In [1]: import numpy as np

In [2]: np.set_printoptions(suppress=True, linewidth=140)

In [3]: u = np.array([0, 3, -1, 0, 3])

In [4]: arr = u[np.abs(np.subtract.outer(np.arange(5), np.arange(5)))]

In [5]: arr
Out[5]: 
array([[ 0,  3, -1,  0,  3],
       [ 3,  0,  3, -1,  0],
       [-1,  3,  0,  3, -1],
       [ 0, -1,  3,  0,  3],
       [ 3,  0, -1,  3,  0]])

In [6]: # equal to its transpose

In [7]: rng = np.random.default_rng(448)

In [8]: z = rng.permutation(5)

In [9]: z
Out[9]: array([2, 0, 4, 1, 3])

In [10]: B = arr[z][:, z]

In [11]: np.trace(B)
Out[11]: np.int64(0)

In [12]: np.diag(B)
Out[12]: array([0, 0, 0, 0, 0])

In [13]: np.round(np.sort(np.abs(np.linalg.eigvals(B))), 2)
Out[13]: array([2.61, 3.06, 4.61, 4.86, 5.92])

In [14]: [round(float(np.linalg.det(arr[:i, :i])), 2) + 0 for i in range(1, 6)]
Out[14]: [0.0, -9.0, -18.0, 64.0, 1056.0]

In [15]: U, sig, Vt = np.linalg.svd(arr, full_matrices=False)

In [16]: U.shape, sig.shape, Vt.shape
Out[16]: ((5, 5), (5,), (5, 5))

In [17]: np.round(np.abs(Vt[0]), 2)
Out[17]: array([0.24, 0.51, 0.6 , 0.51, 0.24])

In [18]: np.round(sig / sig[0], 2)
Out[18]: array([1.  , 0.82, 0.78, 0.52, 0.44])

In [19]: np.round(np.cumsum(sig ** 2) / np.sum(sig ** 2), 2)
Out[19]: array([0.36, 0.61, 0.83, 0.93, 1.  ])

In [20]: round(np.sqrt((sig ** 2).sum()), 2), np.round(np.linalg.norm(arr), 2)
Out[20]: (np.float64(9.8), np.float64(9.8))

In [21]: x = np.array([3, -5, 4, -7, 8])

In [22]: rhs = arr @ x

In [23]: rhs
Out[23]: array([  5,  28, -47,  41, -16])

In [24]: np.round(np.linalg.solve(arr, arr[:, 1]), 2) + 0
Out[24]: array([0., 1., 0., 0., 0.])

In [25]: M = 0.2 ** np.abs(np.subtract.outer(np.arange(4), np.arange(4)))

In [26]: M.round(2)
Out[26]: 
array([[1.  , 0.2 , 0.04, 0.01],
       [0.2 , 1.  , 0.2 , 0.04],
       [0.04, 0.2 , 1.  , 0.2 ],
       [0.01, 0.04, 0.2 , 1.  ]])

In [27]: O, evecs = np.linalg.qr(M[:, :1])[0], np.linalg.qr(M[:, 1:])[0]

In [28]: sig = np.linalg.svd(O.T @ evecs, compute_uv=False)

In [29]: sig.round(2)
Out[29]: array([0.39])

In [30]: (sig > 0.9).sum()
Out[30]: np.int64(0)

In [31]: np.round(np.linalg.norm(O @ O.T - evecs @ evecs.T, 2), 2)
Out[31]: np.float64(1.0)

In [32]: low = np.linalg.cholesky(M)

In [33]: np.round(low @ low.T, 2)
Out[33]: 
array([[1.  , 0.2 , 0.04, 0.01],
       [0.2 , 1.  , 0.2 , 0.04],
       [0.04, 0.2 , 1.  , 0.2 ],
       [0.01, 0.04, 0.2 , 1.  ]])

In [34]: np.round(M / np.sqrt(np.outer(np.diag(M), np.diag(M))), 2)
Out[34]: 
array([[1.  , 0.2 , 0.04, 0.01],
       [0.2 , 1.  , 0.2 , 0.04],
       [0.04, 0.2 , 1.  , 0.2 ],
       [0.01, 0.04, 0.2 , 1.  ]])

In [35]: low.round(2)
Out[35]: 
array([[1.  , 0.  , 0.  , 0.  ],
       [0.2 , 0.98, 0.  , 0.  ],
       [0.04, 0.2 , 0.98, 0.  ],
       [0.01, 0.04, 0.2 , 0.98]])
